$ python3 -q
>>> import numpy as np
>>> from numpy import linalg as LA
>>> np.set_printoptions(precision=2, suppress=True, linewidth=160, floatmode="fixed")
>>> rd = lambda a: np.round(a, 2) + 0
>>> F = np.load("dump.npy")
>>> F
array([[13.00,  0.00, -6.00,  6.00,  9.00, -6.00, -6.00,  3.00, -6.00],
       [ 0.00,  4.00,  0.00,  0.00,  0.00,  0.00,  0.00,  0.00,  0.00],
       [-6.00,  0.00,  8.00, -4.00, -6.00,  4.00,  4.00, -2.00,  4.00],
       [ 6.00,  0.00, -4.00,  8.00,  6.00, -4.00, -4.00,  2.00, -4.00],
       [ 9.00,  0.00, -6.00,  6.00, 13.00, -6.00, -6.00,  3.00, -6.00],
       [-6.00,  0.00,  4.00, -4.00, -6.00,  8.00,  4.00, -2.00,  4.00],
       [-6.00,  0.00,  4.00, -4.00, -6.00,  4.00,  8.00, -2.00,  4.00],
       [ 3.00,  0.00, -2.00,  2.00,  3.00, -2.00, -2.00,  5.00, -2.00],
       [-6.00,  0.00,  4.00, -4.00, -6.00,  4.00,  4.00, -2.00,  8.00]])
>>> # 2 groups of indices that never mix
>>> x = np.array([0, 3, 3, -1, 4, -4, -5, -4, 3])
>>> target = F @ x
>>> target
array([ 36.00,  12.00, -12.00,  20.00,  52.00, -40.00, -44.00,  -4.00, -12.00])
>>> rd(LA.solve(F, target + F[:, 5]))
array([ 0.00,  3.00,  3.00, -1.00,  4.00, -3.00, -5.00, -4.00,  3.00])
>>> rd(LA.solve(F, target))
array([ 0.00,  3.00,  3.00, -1.00,  4.00, -4.00, -5.00, -4.00,  3.00])
>>> rd(LA.solve(F, 5 * target))
array([  0.00,  15.00,  15.00,  -5.00,  20.00, -20.00, -25.00, -20.00,  15.00])
>>> rd(LA.solve(F.T, F[8]))
array([0.00, 0.00, 0.00, 0.00, 0.00, 0.00, 0.00, 0.00, 1.00])
>>> ev, vecs = LA.eigh(F)
>>> rd(LA.eigvalsh(F + -3 * np.eye(9)))
array([ 1.00,  1.00,  1.00,  1.00,  1.00,  1.00,  1.00,  1.00, 40.00])
>>> rd(ev)
array([ 4.00,  4.00,  4.00,  4.00,  4.00,  4.00,  4.00,  4.00, 43.00])
>>> rd(LA.svd(F, compute_uv=False))
array([43.00,  4.00,  4.00,  4.00,  4.00,  4.00,  4.00,  4.00,  4.00])
>>> print(rd(vecs.T @ F @ vecs))
[[ 4.00  0.00  0.00  0.00  0.00  0.00  0.00  0.00  0.00]
 [ 0.00  4.00  0.00  0.00  0.00  0.00  0.00  0.00  0.00]
 [ 0.00  0.00  4.00  0.00  0.00  0.00  0.00  0.00  0.00]
 [ 0.00  0.00  0.00  4.00  0.00  0.00  0.00  0.00  0.00]
 [ 0.00  0.00  0.00  0.00  4.00  0.00  0.00  0.00  0.00]
 [ 0.00  0.00  0.00  0.00  0.00  4.00  0.00  0.00  0.00]
 [ 0.00  0.00  0.00  0.00  0.00  0.00  4.00  0.00  0.00]
 [ 0.00  0.00  0.00  0.00  0.00  0.00  0.00  4.00  0.00]
 [ 0.00  0.00  0.00  0.00  0.00  0.00  0.00  0.00 43.00]]
>>> (ev > 1e-8).sum(), (ev < -1e-8).sum()
(np.int64(9), np.int64(0))
>>> Lm = LA.cholesky(F)
>>> LA.eigvalsh(F).min() > 0
np.True_
>>> rd(Lm @ Lm.T)
array([[13.00,  0.00, -6.00,  6.00,  9.00, -6.00, -6.00,  3.00, -6.00],
       [ 0.00,  4.00,  0.00,  0.00,  0.00,  0.00,  0.00,  0.00,  0.00],
       [-6.00,  0.00,  8.00, -4.00, -6.00,  4.00,  4.00, -2.00,  4.00],
       [ 6.00,  0.00, -4.00,  8.00,  6.00, -4.00, -4.00,  2.00, -4.00],
       [ 9.00,  0.00, -6.00,  6.00, 13.00, -6.00, -6.00,  3.00, -6.00],
       [-6.00,  0.00,  4.00, -4.00, -6.00,  8.00,  4.00, -2.00,  4.00],
       [-6.00,  0.00,  4.00, -4.00, -6.00,  4.00,  8.00, -2.00,  4.00],
       [ 3.00,  0.00, -2.00,  2.00,  3.00, -2.00, -2.00,  5.00, -2.00],
       [-6.00,  0.00,  4.00, -4.00, -6.00,  4.00,  4.00, -2.00,  8.00]])
>>> rd(np.diag(Lm) ** 2)
array([13.00,  4.00,  5.23,  4.94,  5.71,  4.53,  4.47,  4.11,  4.41])
>>> print(rd(F / np.sqrt(np.outer(np.diag(F), np.diag(F)))))
[[ 1.00  0.00 -0.59  0.59  0.69 -0.59 -0.59  0.37 -0.59]
 [ 0.00  1.00  0.00  0.00  0.00  0.00  0.00  0.00  0.00]
 [-0.59  0.00  1.00 -0.50 -0.59  0.50  0.50 -0.32  0.50]
 [ 0.59  0.00 -0.50  1.00  0.59 -0.50 -0.50  0.32 -0.50]
 [ 0.69  0.00 -0.59  0.59  1.00 -0.59 -0.59  0.37 -0.59]
 [-0.59  0.00  0.50 -0.50 -0.59  1.00  0.50 -0.32  0.50]
 [-0.59  0.00  0.50 -0.50 -0.59  0.50  1.00 -0.32  0.50]
 [ 0.37  0.00 -0.32  0.32  0.37 -0.32 -0.32  1.00 -0.32]
 [-0.59  0.00  0.50 -0.50 -0.59  0.50  0.50 -0.32  1.00]]
>>> B = LA.inv(F)
>>> np.allclose(B, F.T)
False
>>> rd(F @ B)
array([[1.00, 0.00, 0.00, 0.00, 0.00, 0.00, 0.00, 0.00, 0.00],
       [0.00, 1.00, 0.00, 0.00, 0.00, 0.00, 0.00, 0.00, 0.00],
       [0.00, 0.00, 1.00, 0.00, 0.00, 0.00, 0.00, 0.00, 0.00],
       [0.00, 0.00, 0.00, 1.00, 0.00, 0.00, 0.00, 0.00, 0.00],
       [0.00, 0.00, 0.00, 0.00, 1.00, 0.00, 0.00, 0.00, 0.00],
       [0.00, 0.00, 0.00, 0.00, 0.00, 1.00, 0.00, 0.00, 0.00],
       [0.00, 0.00, 0.00, 0.00, 0.00, 0.00, 1.00, 0.00, 0.00],
       [0.00, 0.00, 0.00, 0.00, 0.00, 0.00, 0.00, 1.00, 0.00],
       [0.00, 0.00, 0.00, 0.00, 0.00, 0.00, 0.00, 0.00, 1.00]])
>>> print((np.abs(B) > 1e-9).astype(int))
[[1 0 1 1 1 1 1 1 1]
 [0 1 0 0 0 0 0 0 0]
 [1 0 1 1 1 1 1 1 1]
 [1 0 1 1 1 1 1 1 1]
 [1 0 1 1 1 1 1 1 1]
 [1 0 1 1 1 1 1 1 1]
 [1 0 1 1 1 1 1 1 1]
 [1 0 1 1 1 1 1 1 1]
 [1 0 1 1 1 1 1 1 1]]
>>> rd(LA.cond(F))
np.float64(10.75)
>>> rng = np.random.default_rng(2786)
>>> X = np.eye(6, dtype=int)[rng.permutation(6)] * np.array([3, 2, 0, 0, 3, 3])
>>> X
array([[0, 0, 0, 0, 0, 0],
       [0, 2, 0, 0, 0, 0],
       [0, 0, 0, 0, 0, 3],
       [3, 0, 0, 0, 0, 0],
       [0, 0, 0, 0, 0, 0],
       [0, 0, 0, 0, 3, 0]])
>>> np.argsort(-LA.norm(X, axis=0).round(6), kind="stable")[:3]
array([0, 4, 5])
>>> print([round(float(x), 2) for x in LA.svd(X, compute_uv=False)[:3]])
[3.0, 3.0, 3.0]
>>> LA.cond(X) > 100
np.True_
>>> LA.matrix_rank(X, rtol=0.1)
np.int64(4)
>>> rd(LA.pinv(X))
array([[0.00, 0.00, 0.00, 0.33, 0.00, 0.00],
       [0.00, 0.50, 0.00, 0.00, 0.00, 0.00],
       [0.00, 0.00, 0.00, 0.00, 0.00, 0.00],
       [0.00, 0.00, 0.00, 0.00, 0.00, 0.00],
       [0.00, 0.00, 0.00, 0.00, 0.00, 0.33],
       [0.00, 0.00, 0.33, 0.00, 0.00, 0.00]])
>>> X.T @ X
array([[9, 0, 0, 0, 0, 0],
       [0, 4, 0, 0, 0, 0],
       [0, 0, 0, 0, 0, 0],
       [0, 0, 0, 0, 0, 0],
       [0, 0, 0, 0, 9, 0],
       [0, 0, 0, 0, 0, 9]])
>>> print(X @ X.T)
[[0 0 0 0 0 0]
 [0 4 0 0 0 0]
 [0 0 9 0 0 0]
 [0 0 0 9 0 0]
 [0 0 0 0 0 0]
 [0 0 0 0 0 9]]
>>> rd(LA.norm(X, axis=0))
array([3.00, 2.00, 0.00, 0.00, 3.00, 3.00])
